$ ipython --no-banner

In [1]: import numpy as np

In [2]: np.set_printoptions(precision=2, suppress=True, linewidth=120, legacy="1.25")

In [3]: rd = lambda a: np.round(a, 2) + 0

In [4]: rng = np.random.default_rng(407210)

In [5]: idx = rng.integers(0, 2, 7)

In [6]: E = (idx[:, None] == idx) * -2 + np.eye(7)

In [7]: E
Out[7]: 
array([[-1., -2., -2.,  0., -2., -2., -2.],
       [-2., -1., -2.,  0., -2., -2., -2.],
       [-2., -2., -1.,  0., -2., -2., -2.],
       [ 0.,  0.,  0., -1.,  0.,  0.,  0.],
       [-2., -2., -2.,  0., -1., -2., -2.],
       [-2., -2., -2.,  0., -2., -1., -2.],
       [-2., -2., -2.,  0., -2., -2., -1.]])

In [8]: # symmetric, so the eigenvalues are real

In [9]: f = np.array([3, -2, -5])

In [10]: np.convolve(E[5], f)
Out[10]: array([-6., -2.,  8., 14.,  4.,  1.,  6.,  9., 10.])

In [11]: np.array([np.convolve(row, f, "same") for row in E])
Out[11]: 
array([[-4.,  3., 14.,  4., -2.,  8., 14.],
       [ 1.,  6.,  9.,  4., -2.,  8., 14.],
       [-2., 11., 12., -1., -2.,  8., 14.],
       [ 0.,  0., -3.,  2.,  5.,  0.,  0.],
       [-2.,  8., 14.,  7., -4.,  3., 14.],
       [-2.,  8., 14.,  4.,  1.,  6.,  9.],
       [-2.,  8., 14.,  4., -2., 11., 12.]])

In [12]: np.cross(E[5, :3], E[2, :3])
Out[12]: array([-2.,  2.,  0.])

In [13]: rd(np.sort(np.linalg.eigvals(E).real))
Out[13]: array([-11.,  -1.,   1.,   1.,   1.,   1.,   1.])

In [14]: rd(np.linalg.det(E))
Out[14]: 11.0

In [15]: (E != 0).astype(int)
Out[15]: 
array([[1, 1, 1, 0, 1, 1, 1],
       [1, 1, 1, 0, 1, 1, 1],
       [1, 1, 1, 0, 1, 1, 1],
       [0, 0, 0, 1, 0, 0, 0],
       [1, 1, 1, 0, 1, 1, 1],
       [1, 1, 1, 0, 1, 1, 1],
       [1, 1, 1, 0, 1, 1, 1]])

In [16]: blk = np.stack([E, 2 * E, E[::-1]])

In [17]: np.linalg.matrix_rank(blk)
Out[17]: array([7, 7, 7])

In [18]: blk.sum(axis=0)
Out[18]: 
array([[-5., -8., -8.,  0., -8., -8., -7.],
       [-8., -5., -8.,  0., -8., -7., -8.],
       [-8., -8., -5.,  0., -7., -8., -8.],
       [ 0.,  0.,  0., -4.,  0.,  0.,  0.],
       [-8., -8., -7.,  0., -5., -8., -8.],
       [-8., -7., -8.,  0., -8., -5., -8.],
       [-7., -8., -8.,  0., -8., -8., -5.]])

In [19]: U, s, vt = np.linalg.svd(E)

In [20]: rd(s)
Out[20]: array([11.,  1.,  1.,  1.,  1.,  1.,  1.])

In [21]: np.argmax(s[:-1] / (s[1:] + 1e-6)) + 1
Out[21]: 1

In [22]: A2 = U[:, :1] @ np.diag(s[:1]) @ vt[:1]

In [23]: np.linalg.matrix_rank(E, rtol=0.05)
Out[23]: 7

In [24]: rd(np.linalg.norm(E - A2) / np.linalg.norm(E))
Out[24]: 0.22

In [25]: m1 = np.array([[1, 1, 0, 2, 2, 3, -3],
    ...:     [-3, 1, -2, -3, -2, 1, 1],
    ...:     [0, 3, 0, -3, -2, 0, 1],
    ...:     [0, -3, 0, -1, 0, 1, -1],
    ...:     [0, -3, 3, 3, -3, 0, 3],
    ...:     [-2, 3, 3, 0, 3, -2, -3],
    ...:     [2, 2, 2, -2, -2, -3, 2]])

In [26]: m1
Out[26]: 
array([[ 1,  1,  0,  2,  2,  3, -3],
       [-3,  1, -2, -3, -2,  1,  1],
       [ 0,  3,  0, -3, -2,  0,  1],
       [ 0, -3,  0, -1,  0,  1, -1],
       [ 0, -3,  3,  3, -3,  0,  3],
       [-2,  3,  3,  0,  3, -2, -3],
       [ 2,  2,  2, -2, -2, -3,  2]])

In [27]: U, s, vt = np.linalg.svd(m1, full_matrices=False)

In [28]: np.allclose(U * s @ vt, m1)
Out[28]: True

In [29]: rd(s)
Out[29]: array([8.57, 8.06, 6.56, 3.98, 3.3 , 2.42, 0.14])

In [30]: (s > 1e-8).sum()
Out[30]: 7

In [31]: rd(U.T @ m1 @ vt.T)
Out[31]: 
array([[8.57, 0.  , 0.  , 0.  , 0.  , 0.  , 0.  ],
       [0.  , 8.06, 0.  , 0.  , 0.  , 0.  , 0.  ],
       [0.  , 0.  , 6.56, 0.  , 0.  , 0.  , 0.  ],
       [0.  , 0.  , 0.  , 3.98, 0.  , 0.  , 0.  ],
       [0.  , 0.  , 0.  , 0.  , 3.3 , 0.  , 0.  ],
       [0.  , 0.  , 0.  , 0.  , 0.  , 2.42, 0.  ],
       [0.  , 0.  , 0.  , 0.  , 0.  , 0.  , 0.14]])

In [32]: A2 = m1[0, 0] * m1[1:] - np.outer(m1[1:, 0], m1[0])

In [33]: A2
Out[33]: 
array([[ 0,  4, -2,  3,  4, 10, -8],
       [ 0,  3,  0, -3, -2,  0,  1],
       [ 0, -3,  0, -1,  0,  1, -1],
       [ 0, -3,  3,  3, -3,  0,  3],
       [ 0,  5,  3,  4,  7,  4, -9],
       [ 0,  0,  2, -6, -6, -9,  8]])

In [34]: m1[:, 0] / m1[0, 0]
Out[34]: array([ 1., -3.,  0.,  0.,  0., -2.,  2.])

In [35]: np.flatnonzero(~A2.round(6).any(axis=1))
Out[35]: array([], dtype=int64)

In [36]: np.linalg.matrix_rank(A2), np.linalg.matrix_rank(m1)
Out[36]: (6, 7)

In [37]: idx = rng.permutation(7)

In [38]: idx
Out[38]: array([4, 1, 2, 5, 3, 0, 6])

In [39]: A2 = m1[idx][:, idx]

In [40]: rd(np.linalg.det(A2)), rd(np.linalg.det(m1[idx]))
Out[40]: (-2016.0, 2016.0)

In [41]: np.allclose(A2, m1)
Out[41]: False

In [42]: rd(np.sort(np.abs(np.linalg.eigvals(A2))))
Out[42]: array([0.75, 2.55, 3.18, 3.18, 4.2 , 4.2 , 5.89])

In [43]: [round(float(x), 2) for x in np.linalg.svd(m1, compute_uv=False)[:3]]
Out[43]: [8.57, 8.06, 6.56]

In [44]: np.linalg.cond(m1) > 100
Out[44]: False

In [45]: np.linalg.matrix_rank(m1, rtol=0.1)
Out[45]: 6

In [46]: np.argsort(-np.linalg.norm(m1, axis=0).round(6), kind="stable")[:3]
Out[46]: array([1, 3, 4])

In [47]: rd(np.abs(np.linalg.svd(m1)[2][-1]))
Out[47]: array([0.01, 0.01, 0.24, 0.24, 0.62, 0.35, 0.61])

In [48]: rd(np.linalg.norm(m1, 2) / np.linalg.norm(m1))
Out[48]: 0.59

In [49]: rd(np.sort(np.abs(np.linalg.eigvals(m1))))
Out[49]: array([0.75, 2.55, 3.18, 3.18, 4.2 , 4.2 , 5.89])

In [50]: (m1 - m1.T) / 2
Out[50]: 
array([[ 0. ,  2. ,  0. ,  1. ,  1. ,  2.5, -2.5],
       [-2. ,  0. , -2.5,  0. ,  0.5, -1. , -0.5],
       [ 0. ,  2.5,  0. , -1.5, -2.5, -1.5, -0.5],
       [-1. ,  0. ,  1.5,  0. , -1.5,  0.5,  0.5],
       [-1. , -0.5,  2.5,  1.5,  0. , -1.5,  2.5],
       [-2.5,  1. ,  1.5, -0.5,  1.5,  0. ,  0. ],
       [ 2.5,  0.5,  0.5, -0.5, -2.5,  0. ,  0. ]])

In [51]: np.linalg.matrix_power(m1, 2)
Out[51]: 
array([[-14,  -7,   7,   9,   9,   9, -13],
       [ -6,  12,  -3,  -8,   3, -16,   4],
       [ -7,  20, -10, -14,  -2,  -3,   2],
       [  5,   1,   7,  12,  11,  -3,  -7],
       [ 15,  12,   3, -18,   3,  -9,  -6],
       [-13, -11,  -9,  -7, -25,  10,  21],
       [  6,  17, -15, -16, -11,   6,   7]])

In [52]: (m1 + m1.T) / 2
Out[52]: 
array([[ 1. , -1. ,  0. ,  1. ,  1. ,  0.5, -0.5],
       [-1. ,  1. ,  0.5, -3. , -2.5,  2. ,  1.5],
       [ 0. ,  0.5,  0. , -1.5,  0.5,  1.5,  1.5],
       [ 1. , -3. , -1.5, -1. ,  1.5,  0.5, -1.5],
       [ 1. , -2.5,  0.5,  1.5, -3. ,  1.5,  0.5],
       [ 0.5,  2. ,  1.5,  0.5,  1.5, -2. , -3. ],
       [-0.5,  1.5,  1.5, -1.5,  0.5, -3. ,  2. ]])

In [53]: np.allclose(m1 @ m1.T, m1.T @ m1)
Out[53]: False

In [54]: feats = 0.9 ** np.abs(np.subtract.outer(np.arange(5), np.arange(5)))

In [55]: rd(feats)
Out[55]: 
array([[1.  , 0.9 , 0.81, 0.73, 0.66],
       [0.9 , 1.  , 0.9 , 0.81, 0.73],
       [0.81, 0.9 , 1.  , 0.9 , 0.81],
       [0.73, 0.81, 0.9 , 1.  , 0.9 ],
       [0.66, 0.73, 0.81, 0.9 , 1.  ]])

In [56]: # symmetric

In [57]: A2 = np.linalg.inv(feats)

In [58]: rd(np.linalg.inv(A2))
Out[58]: 
array([[1.  , 0.9 , 0.81, 0.73, 0.66],
       [0.9 , 1.  , 0.9 , 0.81, 0.73],
       [0.81, 0.9 , 1.  , 0.9 , 0.81],
       [0.73, 0.81, 0.9 , 1.  , 0.9 ],
       [0.66, 0.73, 0.81, 0.9 , 1.  ]])

In [59]: np.allclose(A2, feats.T)
Out[59]: False

In [60]: rd(np.linalg.cond(feats))
Out[60]: 73.43

In [61]: rd(np.linalg.det(feats) * np.linalg.det(A2))
Out[61]: 1.0

In [62]: X = np.load("m.npy")

In [63]: X
Out[63]: 
array([[-1,  1, -1,  1],
       [ 3,  2,  3,  2],
       [-1,  1, -1,  1],
       [ 3,  2,  3,  2]])

In [64]: U, s, vt = np.linalg.svd(X)

In [65]: rd(s)
Out[65]: array([7.24, 2.76, 0.  , 0.  ])

In [66]: np.argmax(s[:-1] / (s[1:] + 1e-6)) + 1
Out[66]: 2

In [67]: A2 = U[:, :2] @ np.diag(s[:2]) @ vt[:2]

In [68]: rd(np.abs(X - A2).max())
Out[68]: 0.0

In [69]: np.linalg.matrix_rank(X, rtol=0.05)
Out[69]: 2

In [70]: rk = np.linalg.matrix_rank(X)

In [71]: rk
Out[71]: 2

In [72]: null = np.linalg.svd(X)[2][rk:].T

In [73]: [int(np.linalg.matrix_rank(X[:i])) for i in range(1, len(X) + 1)]
Out[73]: [1, 2, 2, 2]

In [74]: null.shape
Out[74]: (4, 2)

In [75]: [int(np.linalg.matrix_rank(np.delete(X, i, axis=0))) for i in range(4)]
Out[75]: [2, 2, 2, 2]

In [76]: A2 = np.array([[0, 1], [1, 2], [0, 2], [1, 1]])

In [77]: A2.T @ X.T
Out[77]: 
array([[ 2,  4,  2,  4],
       [ 0, 15,  0, 15]])

In [78]: np.einsum("ij->j", X)
Out[78]: array([4, 6, 4, 6])

In [79]: np.linalg.matrix_rank(np.vstack([X, A2.T]))
Out[79]: 3

In [80]: np.linalg.matrix_rank(X @ A2)
Out[80]: 2

In [81]: np.einsum("ik,kj->ji", X, A2)
Out[81]: 
array([[ 2,  4,  2,  4],
       [ 0, 15,  0, 15]])

In [82]: X @ A2
Out[82]: 
array([[ 2,  0],
       [ 4, 15],
       [ 2,  0],
       [ 4, 15]])

In [83]: data = np.array([[1, 0, 0, 0], [1, 0, 0, 0], [0, 2, 2, 0], [1, 2, 0, 1]])

In [84]: A2 = data[0, 0] * data[1:] - np.outer(data[1:, 0], data[0])

In [85]: A2
Out[85]: 
array([[0, 0, 0, 0],
       [0, 2, 2, 0],
       [0, 2, 0, 1]])

In [86]: np.linalg.matrix_rank(A2), np.linalg.matrix_rank(data)
Out[86]: (2, 3)

In [87]: data[:, 0] / data[0, 0]
Out[87]: array([1., 1., 0., 1.])

In [88]: A2 = data / np.sqrt((data ** 2).mean(axis=1, keepdims=True))

In [89]: data - data.mean(axis=1, keepdims=True)
Out[89]: 
array([[ 0.75, -0.25, -0.25, -0.25],
       [ 0.75, -0.25, -0.25, -0.25],
       [-1.  ,  1.  ,  1.  , -1.  ],
       [ 0.  ,  1.  , -1.  ,  0.  ]])

In [90]: np.linalg.matrix_rank(A2) == np.linalg.matrix_rank(data)
Out[90]: True

In [91]: rd(A2[2])
Out[91]: array([0.  , 1.41, 1.41, 0.  ])

In [92]: np.linalg.matrix_rank(data - data.mean(axis=1, keepdims=True))
Out[92]: 3

In [93]: rd(np.linalg.norm(A2, axis=1))
Out[93]: array([2., 2., 2., 2.])

In [94]: rk = np.linalg.matrix_rank(data)

In [95]: rk
Out[95]: 3

In [96]: null = np.linalg.svd(data)[2][rk:].T

In [97]: null.shape
Out[97]: (4, 1)

In [98]: [int(np.linalg.matrix_rank(data[:, :j + 1])) for j in range(4)]
Out[98]: [1, 2, 3, 3]

In [99]: np.linalg.matrix_rank(data.T @ data), np.linalg.matrix_rank(data @ data.T)
Out[99]: (3, 3)

In [100]: w1 = np.array([[3, 2, 2, 2], [3, 2, -2, 3], [1, -1, 2, 0], [2, 3, -3, 2]])

In [101]: c = np.array([5, 5, 6, 5])

In [102]: act = np.maximum(data @ w1 + c, 0)

In [103]: (act > 0).mean(axis=0)
Out[103]: array([1., 1., 1., 1.])

In [104]: act
Out[104]: 
array([[ 8,  7,  8,  7],
       [ 8,  7,  8,  7],
       [13,  7,  6, 11],
       [16, 14,  1, 15]])

In [105]: cent = np.array([[0, -2, 0], [2, -2, 2], [0, -1, -2], [-2, 0, 1]])

In [106]: act @ cent
Out[106]: 
array([[  0, -38,   5],
       [  0, -38,   5],
       [ -8, -46,  13],
       [ -2, -61,  41]])

In [107]: A2 = np.array([[1, 2, 1, -4, -2],
     ...:     [-1, 3, 3, -2, -2],
     ...:     [-2, 5, -5, 1, -4],
     ...:     [1, 2, 3, -3, 0],
     ...:     [-4, -5, 1, -5, 1]])

In [108]: cent = np.array([[0, 1, -2, 0, 2, -2, -1],
     ...:     [0, -1, -1, -1, 1, -2, -1],
     ...:     [1, 2, -1, -2, -2, 2, 2],
     ...:     [0, -1, -1, 1, 1, 1, 2],
     ...:     [-2, 2, -1, 0, -1, 1, 0],
     ...:     [-2, 0, 2, 0, -1, 2, -1],
     ...:     [0, 0, 0, 2, -2, 0, -2]])

In [109]: A = np.block([[A2, np.zeros((5, 7))], [np.zeros((7, 5)), cent]])

In [110]: A
Out[110]: 
array([[ 1.,  2.,  1., -4., -2.,  0.,  0.,  0.,  0.,  0.,  0.,  0.],
       [-1.,  3.,  3., -2., -2.,  0.,  0.,  0.,  0.,  0.,  0.,  0.],
       [-2.,  5., -5.,  1., -4.,  0.,  0.,  0.,  0.,  0.,  0.,  0.],
       [ 1.,  2.,  3., -3.,  0.,  0.,  0.,  0.,  0.,  0.,  0.,  0.],
       [-4., -5.,  1., -5.,  1.,  0.,  0.,  0.,  0.,  0.,  0.,  0.],
       [ 0.,  0.,  0.,  0.,  0.,  0.,  1., -2.,  0.,  2., -2., -1.],
       [ 0.,  0.,  0.,  0.,  0.,  0., -1., -1., -1.,  1., -2., -1.],
       [ 0.,  0.,  0.,  0.,  0.,  1.,  2., -1., -2., -2.,  2.,  2.],
       [ 0.,  0.,  0.,  0.,  0.,  0., -1., -1.,  1.,  1.,  1.,  2.],
       [ 0.,  0.,  0.,  0.,  0., -2.,  2., -1.,  0., -1.,  1.,  0.],
       [ 0.,  0.,  0.,  0.,  0., -2.,  0.,  2.,  0., -1.,  2., -1.],
       [ 0.,  0.,  0.,  0.,  0.,  0.,  0.,  0.,  2., -2.,  0., -2.]])

In [111]: # 2 groups of indices that never mix

In [112]: f, v = A[8], A[4]

In [113]: f @ f
Out[113]: 9.0

In [114]: f @ v
Out[114]: 0.0

In [115]: p = (f @ v) / (f @ f) * f

In [116]: p
Out[116]: array([ 0.,  0.,  0.,  0.,  0.,  0., -0., -0.,  0.,  0.,  0.,  0.])

In [117]: (v - p) @ f
Out[117]: 0.0

In [118]: v - p
Out[118]: array([-4., -5.,  1., -5.,  1.,  0.,  0.,  0.,  0.,  0.,  0.,  0.])

In [119]: np.outer(f, v)
Out[119]: 
array([[ -0.,  -0.,   0.,  -0.,   0.,   0.,   0.,   0.,   0.,   0.,   0.,   0.],
       [ -0.,  -0.,   0.,  -0.,   0.,   0.,   0.,   0.,   0.,   0.,   0.,   0.],
       [ -0.,  -0.,   0.,  -0.,   0.,   0.,   0.,   0.,   0.,   0.,   0.,   0.],
       [ -0.,  -0.,   0.,  -0.,   0.,   0.,   0.,   0.,   0.,   0.,   0.,   0.],
       [ -0.,  -0.,   0.,  -0.,   0.,   0.,   0.,   0.,   0.,   0.,   0.,   0.],
       [ -0.,  -0.,   0.,  -0.,   0.,   0.,   0.,   0.,   0.,   0.,   0.,   0.],
       [  4.,   5.,  -1.,   5.,  -1.,  -0.,  -0.,  -0.,  -0.,  -0.,  -0.,  -0.],
       [  4.,   5.,  -1.,   5.,  -1.,  -0.,  -0.,  -0.,  -0.,  -0.,  -0.,  -0.],
       [ -4.,  -5.,   1.,  -5.,   1.,   0.,   0.,   0.,   0.,   0.,   0.,   0.],
       [ -4.,  -5.,   1.,  -5.,   1.,   0.,   0.,   0.,   0.,   0.,   0.,   0.],
       [ -4.,  -5.,   1.,  -5.,   1.,   0.,   0.,   0.,   0.,   0.,   0.,   0.],
       [ -8., -10.,   2., -10.,   2.,   0.,   0.,   0.,   0.,   0.,   0.,   0.]])

In [120]: rd(np.linalg.norm(f + v) ** 2 + np.linalg.norm(f - v) ** 2)
Out[120]: 154.0
